% python3 -q
>>> import numpy as np
>>> import numpy.linalg as la
>>> np.set_printoptions(precision=2, suppress=True, linewidth=120, floatmode="fixed")
>>> F = np.loadtxt("run4.csv", delimiter=",")
>>> F
array([[ 2.00,  6.00,  0.00,  0.00,  0.00, 11.00],
       [ 0.00, 22.00,  0.00, 14.00,  3.00, 11.00],
       [ 0.00,  8.00,  0.00, 30.00, 24.00,  0.00],
       [ 0.00, 20.00,  0.00, 14.00,  4.00,  9.00],
       [14.00,  0.00,  5.00,  0.00,  5.00,  0.00],
       [ 0.00, 11.00,  0.00, 23.00, 17.00,  0.00],
       [13.00,  0.00, 17.00,  2.00,  3.00,  0.00],
       [ 8.00,  0.00,  0.00,  0.00,  0.00,  5.00],
       [ 8.00,  0.00,  9.00,  4.00,  6.00,  0.00],
       [12.00,  1.00, 12.00,  7.00,  5.00,  0.00],
       [31.00,  0.00, 30.00,  9.00, 13.00,  0.00],
       [ 0.00, 20.00,  0.00, 16.00,  7.00,  5.00],
       [ 9.00,  0.00,  9.00,  0.00,  0.00,  0.00],
       [ 5.00,  4.00,  4.00,  0.00,  0.00,  1.00],
       [ 0.00,  0.00,  0.00,  0.00,  0.00,  4.00]])
>>> x0 = np.array([2, 1, 0, 2, -1, -1])
>>> y = F @ x0
>>> np.round(la.lstsq(F, y)[0], 2) + 0
array([ 2.00,  1.00,  0.00,  2.00, -1.00, -1.00])
>>> np.round(la.pinv(F) @ F, 2) + 0
array([[1.00, 0.00, 0.00, 0.00, 0.00, 0.00],
       [0.00, 1.00, 0.00, 0.00, 0.00, 0.00],
       [0.00, 0.00, 1.00, 0.00, 0.00, 0.00],
       [0.00, 0.00, 0.00, 1.00, 0.00, 0.00],
       [0.00, 0.00, 0.00, 0.00, 1.00, 0.00],
       [0.00, 0.00, 0.00, 0.00, 0.00, 1.00]])
>>> rng = np.random.default_rng(5555)
>>> y = y + 0.05 * rng.normal(size=15)
>>> y
array([-0.99, 35.97, 43.97, 35.02, 23.10, 39.96, 26.88, 11.04, 17.92, 34.04, 67.07, 40.03, 18.00, 13.02, -3.96])
>>> c, *_ = la.lstsq(F, y)
>>> c.round()
array([ 2.00,  1.00, -0.00,  2.00, -1.00, -1.00])
>>> c
array([ 2.01,  1.00, -0.01,  2.00, -1.00, -1.00])
>>> [round(float(la.norm(la.solve(F.T @ F + lam * np.eye(6), F.T @ y))), 2) for lam in (0, 1, 10, 100)]
[3.33, 3.21, 2.65, 1.92]
>>> G = np.cov(F, rowvar=False)
>>> np.argwhere(np.triu(np.abs(np.corrcoef(F.T)) > 0.8, 1))
array([[0, 2],
       [3, 4]])
>>> G.shape
(6, 6)
>>> la.eigvalsh(G)[::-1]
array([206.39, 119.77,  37.78,   6.12,   3.78,   0.82])
>>> np.median(F, axis=0)
array([5.00, 1.00, 0.00, 4.00, 4.00, 0.00])
>>> np.argsort(-F.std(axis=0).round(6), kind="stable")
array([3, 2, 0, 1, 4, 5])
>>> Xs = F - F.mean(axis=0)
>>> U, s, Vt = la.svd(Xs, full_matrices=False)
>>> np.round(Xs.mean(axis=0), 2) + 0
array([0.00, 0.00, 0.00, 0.00, 0.00, 0.00])
>>> np.abs(Vt[-1])
array([0.23, 0.29, 0.14, 0.63, 0.67, 0.01])
>>> s
array([53.75, 40.95, 23.00,  9.26,  7.28,  3.38])
>>> round((s ** 2).sum() ** 2 / (s ** 4).sum(), 2)
np.float64(2.4)
>>> z = rng.integers(0, 3, 7)
>>> A = (z[:, None] == z) * -1 + np.eye(7)
>>> A
array([[ 0.00,  0.00,  0.00, -1.00,  0.00,  0.00,  0.00],
       [ 0.00,  0.00, -1.00,  0.00,  0.00, -1.00, -1.00],
       [ 0.00, -1.00,  0.00,  0.00,  0.00, -1.00, -1.00],
       [-1.00,  0.00,  0.00,  0.00,  0.00,  0.00,  0.00],
       [ 0.00,  0.00,  0.00,  0.00,  0.00,  0.00,  0.00],
       [ 0.00, -1.00, -1.00,  0.00,  0.00,  0.00, -1.00],
       [ 0.00, -1.00, -1.00,  0.00,  0.00, -1.00,  0.00]])
>>> Y = F / la.norm(F, axis=1, keepdims=True)
>>> G = Y @ Y.T
>>> np.argwhere(np.triu(np.abs(G) > 0.95, 1))
array([[ 1,  3],
       [ 1, 11],
       [ 2,  5],
       [ 3, 11],
       [ 6, 10],
       [ 6, 12],
       [ 8,  9],
       [ 8, 10],
       [ 9, 10]])
>>> round(float(np.degrees(np.arccos(np.clip(G[1, 8], -1, 1)))), 2)
79.32
>>> (G - 2 * np.eye(15)).round(6).argmax(axis=1)
array([14,  3,  5,  1, 10,  2, 12,  4, 10, 10,  9,  3,  6, 12,  0])
>>> la.norm(Y, axis=1)
array([1.00, 1.00, 1.00, 1.00, 1.00, 1.00, 1.00, 1.00, 1.00, 1.00, 1.00, 1.00, 1.00, 1.00, 1.00])
>>> feats = np.loadtxt("data.csv", delimiter=",")
>>> feats
array([[-0.17,  0.51, -0.54, -0.65],
       [ 0.42, -0.35,  0.42, -0.73],
       [-0.17, -0.78, -0.60, -0.06],
       [-0.88, -0.12,  0.42, -0.21]])
>>> z = rng.permutation(4)
>>> z
array([3, 2, 0, 1])
>>> Y = feats[z][:, z]
>>> np.allclose(Y, feats)
False
>>> np.sort(np.abs(la.eigvals(Y)))
array([1.00, 1.00, 1.00, 1.00])
>>> Y
array([[-0.21,  0.42, -0.88, -0.12],
       [-0.06, -0.60, -0.17, -0.78],
       [-0.65, -0.54, -0.17,  0.51],
       [-0.73,  0.42,  0.42, -0.35]])
>>> np.round(la.det(feats[::-1]), 2)
np.float64(-1.0)
>>> np.round(la.eigvals(feats).sum().real, 2)
np.float64(-1.33)
>>> round(la.det(feats.T), 2)
np.float64(-1.0)
>>> round(float(np.einsum("ii->", feats)), 2)
-1.33
>>> np.round(la.det(2 * feats), 2), round(la.det(feats), 2)
(np.float64(-16.0), np.float64(-1.0))
>>> Y = np.array([[8, -1], [-8, 0]])
>>> C = np.kron(Y, feats)
>>> la.matrix_rank(C)
np.int64(8)
>>> P = np.triu(np.array([[-2, 1, 2, -1], [-1, 2, 2, 1], [2, -1, 0, 1], [0, -2, 0, 2]]), 1) + np.eye(4)
>>> Y = P @ feats @ la.inv(P)
>>> round(np.trace(Y), 2), round(float(np.trace(feats)), 2)
(np.float64(-1.33), -1.33)
>>> round(la.det(Y), 2)
np.float64(-1.0)
>>> np.round(np.poly(Y), 2) + 0
array([ 1.00,  1.33,  0.00, -1.33, -1.00])
>>> P @ feats - feats @ P
array([[ 0.96, -1.63, -1.88, -0.78],
       [-1.21, -2.09, -0.92,  0.01],
       [-0.88,  0.05,  2.31,  1.00],
       [ 0.00,  0.88,  1.99, -1.18]])
>>> X = np.load("sample17.npy")
>>> X
array([[ 1.00,  0.00,  0.00,  0.00,  0.00],
       [ 0.00,  1.00,  0.00,  0.00,  0.00],
       [ 0.00,  0.00,  1.00,  0.00,  0.00],
       [ 0.00,  0.00,  0.00,  0.87, -0.50],
       [ 0.00,  0.00,  0.00,  0.50,  0.87]])
>>> # orthonormal columns
>>> round(float(np.trace(X)), 2)
4.73
>>> (X + X.T) / 2
array([[1.00, 0.00, 0.00, 0.00, 0.00],
       [0.00, 1.00, 0.00, 0.00, 0.00],
       [0.00, 0.00, 1.00, 0.00, 0.00],
       [0.00, 0.00, 0.00, 0.87, 0.00],
       [0.00, 0.00, 0.00, 0.00, 0.87]])
>>> (X - X.T) / 2
array([[ 0.00,  0.00,  0.00,  0.00,  0.00],
       [ 0.00,  0.00,  0.00,  0.00,  0.00],
       [ 0.00,  0.00,  0.00,  0.00,  0.00],
       [ 0.00,  0.00,  0.00,  0.00, -0.50],
       [ 0.00,  0.00,  0.00,  0.50,  0.00]])
>>> np.allclose(X, X.T)
False
>>> (la.matrix_power((X != 0) + (X.T != 0) + np.eye(5), 5) > 0).astype(int)
array([[1, 0, 0, 0, 0],
       [0, 1, 0, 0, 0],
       [0, 0, 1, 0, 0],
       [0, 0, 0, 1, 1],
       [0, 0, 0, 1, 1]])
>>> (X != 0).astype(int)
array([[1, 0, 0, 0, 0],
       [0, 1, 0, 0, 0],
       [0, 0, 1, 0, 0],
       [0, 0, 0, 1, 1],
       [0, 0, 0, 1, 1]])
>>> np.sort(la.eigvals(X).real)
array([0.87, 0.87, 1.00, 1.00, 1.00])
>>> X[:, 2] @ X[:, 4]
np.float64(0.0)
>>> la.norm(X, axis=0)
array([1.00, 1.00, 1.00, 1.00, 1.00])
>>> np.round(X @ X.T, 2) + 0
array([[1.00, 0.00, 0.00, 0.00, 0.00],
       [0.00, 1.00, 0.00, 0.00, 0.00],
       [0.00, 0.00, 1.00, 0.00, 0.00],
       [0.00, 0.00, 0.00, 1.00, 0.00],
       [0.00, 0.00, 0.00, 0.00, 1.00]])
>>> np.round(X.T @ X, 2) + 0
array([[1.00, 0.00, 0.00, 0.00, 0.00],
       [0.00, 1.00, 0.00, 0.00, 0.00],
       [0.00, 0.00, 1.00, 0.00, 0.00],
       [0.00, 0.00, 0.00, 1.00, 0.00],
       [0.00, 0.00, 0.00, 0.00, 1.00]])
>>> M = np.load("case1.npy")
>>> M
array([[ 0,  0,  0,  0,  0],
       [ 0,  0, -2,  0,  0],
       [ 0,  2,  0,  0,  0],
       [ 0,  0,  0, -1,  0],
       [ 0,  0,  0,  0,  1]])
>>> M[:, 2] @ M[:, 3]
np.int64(0)
>>> la.cond(M) > 100
np.True_
>>> np.argsort(-la.norm(M, axis=0).round(6), kind="stable")[:3]
array([1, 2, 3])
>>> G = M.T @ M
>>> (M @ M.T).shape
(5, 5)
>>> la.eigvalsh(G)[::-1]
array([4.00, 4.00, 1.00, 1.00, 0.00])
>>> G
array([[0, 0, 0, 0, 0],
       [0, 4, 0, 0, 0],
       [0, 0, 4, 0, 0],
       [0, 0, 0, 1, 0],
       [0, 0, 0, 0, 1]])
>>> la.matrix_rank(G)
np.int64(4)
>>> Y = np.array([[-2, 3, -2], [2, 2, -3]])
>>> C = np.kron(Y, G)
>>> la.matrix_rank(C)
np.int64(8)
>>> C.shape
(10, 15)
>>> round(float(la.norm(C, 2)), 2), round(float(la.norm(Y, 2) * la.norm(G, 2)), 2)
(20.0, 20.0)
>>> mat = np.loadtxt("mat.csv", delimiter=",")
>>> mat
array([[ 0.00,  8.00, 11.00,  4.00, 15.00, 12.00],
       [ 0.00,  1.00, 28.00,  0.00, 10.00, 14.00],
       [ 0.00, 12.00, 11.00,  1.00,  9.00,  1.00],
       [ 0.00, 18.00, 45.00,  0.00,  9.00,  0.00],
       [ 0.00,  0.00, 30.00,  0.00,  2.00,  6.00],
       [ 0.00,  3.00, 38.00,  0.00,  0.00,  1.00],
       [ 0.00,  8.00, 15.00,  0.00,  9.00,  5.00],
       [ 0.00,  7.00,  6.00,  4.00, 10.00,  6.00],
       [ 0.00, 16.00, 39.00,  0.00,  5.00,  0.00],
       [ 0.00,  0.00, 29.00,  0.00,  0.00,  4.00]])
>>> np.allclose(mat[:-1].T @ la.lstsq(mat[:-1].T, mat[-1])[0], mat[-1])
True
>>> np.unique(mat.round(6), axis=0).shape
(10, 6)
>>> K = np.load("layer1.npy")
>>> K
array([[-1.40, -0.48, -0.43, -1.37, -0.03, -1.39],
       [-3.31, -1.08, -1.11, -3.32, -0.01, -3.31],
       [ 4.95,  1.63,  1.66,  4.93,  0.00,  4.97],
       [-0.57, -0.20, -0.17, -0.54,  0.02, -0.58],
       [ 0.87,  0.31,  0.29,  0.92,  0.01,  0.91],
       [ 1.91,  0.63,  0.65,  1.94,  0.02,  1.93],
       [ 2.61,  0.86,  0.86,  2.59,  0.04,  2.60],
       [-1.14, -0.37, -0.38, -1.18, -0.02, -1.19],
       [-5.02, -1.61, -1.68, -4.99,  0.03, -5.00],
       [ 2.85,  0.94,  0.95,  2.84,  0.01,  2.85],
       [-1.47, -0.49, -0.50, -1.43, -0.03, -1.46],
       [-6.79, -2.27, -2.27, -6.77, -0.02, -6.72],
       [ 1.92,  0.62,  0.62,  1.96,  0.01,  1.91],
       [ 3.28,  1.13,  1.12,  3.30, -0.02,  3.29],
       [ 5.24,  1.75,  1.72,  5.25, -0.04,  5.22]])
>>> th = np.radians(60)
>>> r_ = np.eye(6)
>>> r_[2, 2] = r_[3, 3] = np.cos(th)
>>> r_[2, 3], r_[3, 2] = -np.sin(th), np.sin(th)
>>> r_
array([[ 1.00,  0.00,  0.00,  0.00,  0.00,  0.00],
       [ 0.00,  1.00,  0.00,  0.00,  0.00,  0.00],
       [ 0.00,  0.00,  0.50, -0.87,  0.00,  0.00],
       [ 0.00,  0.00,  0.87,  0.50,  0.00,  0.00],
       [ 0.00,  0.00,  0.00,  0.00,  1.00,  0.00],
       [ 0.00,  0.00,  0.00,  0.00,  0.00,  1.00]])
>>> Y = K @ r_.T
>>> np.abs(Y - K).max(axis=0)
array([0.00, 0.00, 7.00, 1.42, 0.00, 0.00])
>>> Y = np.array([[9, -7, -8, -3, 0, 8, -1, 2],
...     [-9, 2, -9, 7, 2, -7, -6, -7],
...     [9, -6, -2, 8, -2, 9, 9, -7],
...     [-6, -6, -8, -1, -5, 6, -5, -4],
...     [-2, 0, -2, -4, 7, 6, 0, 9],
...     [-3, -6, -9, -6, -3, 1, 2, 7],
...     [7, 9, -9, 1, -8, -6, 5, -1],
...     [2, -4, -6, 7, 5, 0, 1, -6]])
>>> m1 = Y + Y.T
>>> m1
array([[ 18, -16,   1,  -9,  -2,   5,   6,   4],
       [-16,   4, -15,   1,   2, -13,   3, -11],
       [  1, -15,  -4,   0,  -4,   0,   0, -13],
       [ -9,   1,   0,  -2,  -9,   0,  -4,   3],
       [ -2,   2,  -4,  -9,  14,   3,  -8,  14],
       [  5, -13,   0,   0,   3,   2,  -4,   7],
       [  6,   3,   0,  -4,  -8,  -4,  10,   0],
       [  4, -11, -13,   3,  14,   7,   0, -12]])
>>> np.allclose(m1, m1.T)
True
>>> m1 @ m1
array([[ 743, -471,  210, -154,    4,  306,  152,  167],
       [-471,  801,  119,   83,  -98, -241,  -22,  159],
       [ 210,  119,  427,  -27, -254,   97,   -7,  321],
       [-154,   83,  -27,  192,  -14,  -48,  -11, -215],
       [   4,  -98, -254,  -14,  570,  142, -174,   44],
       [ 306, -241,   97,  -48,  142,  272,  -81,  135],
       [ 152,  -22,   -7,  -11, -174,  -81,  241, -161],
       [ 167,  159,  321, -215,   44,  135, -161,  704]])
>>> round(float(np.abs(la.eigvals(m1)).max()), 2)
38.05
>>> np.allclose(m1 @ m1.T, m1.T @ m1)
True
>>> (m1 + m1.T) / 2
array([[ 18.00, -16.00,   1.00,  -9.00,  -2.00,   5.00,   6.00,   4.00],
       [-16.00,   4.00, -15.00,   1.00,   2.00, -13.00,   3.00, -11.00],
       [  1.00, -15.00,  -4.00,   0.00,  -4.00,   0.00,   0.00, -13.00],
       [ -9.00,   1.00,   0.00,  -2.00,  -9.00,   0.00,  -4.00,   3.00],
       [ -2.00,   2.00,  -4.00,  -9.00,  14.00,   3.00,  -8.00,  14.00],
       [  5.00, -13.00,   0.00,   0.00,   3.00,   2.00,  -4.00,   7.00],
       [  6.00,   3.00,   0.00,  -4.00,  -8.00,  -4.00,  10.00,   0.00],
       [  4.00, -11.00, -13.00,   3.00,  14.00,   7.00,   0.00, -12.00]])
>>> np.sort(np.abs(la.eigvals(m1)))
array([ 0.55,  4.32,  7.23, 15.71, 16.30, 28.27, 33.45, 38.05])
>>> x0 = np.array([2, 2, 0, 0, 2, -2, 0, -1])
>>> a = np.maximum(m1 @ x0, 0)
>>> a
array([ 0, 17,  0,  0,  8,  0, 10, 12])
>>> m1 * (a > 1e-9)[:, None]
array([[  0,   0,   0,   0,   0,   0,   0,   0],
       [-16,   4, -15,   1,   2, -13,   3, -11],
       [  0,   0,   0,   0,   0,   0,   0,   0],
       [  0,   0,   0,   0,   0,   0,   0,   0],
       [ -2,   2,  -4,  -9,  14,   3,  -8,  14],
       [  0,   0,   0,   0,   0,   0,   0,   0],
       [  6,   3,   0,  -4,  -8,  -4,  10,   0],
       [  4, -11, -13,   3,  14,   7,   0, -12]])
>>> m1.T @ a
array([-180,  -18, -443,  -59,  234, -153,   87, -219])
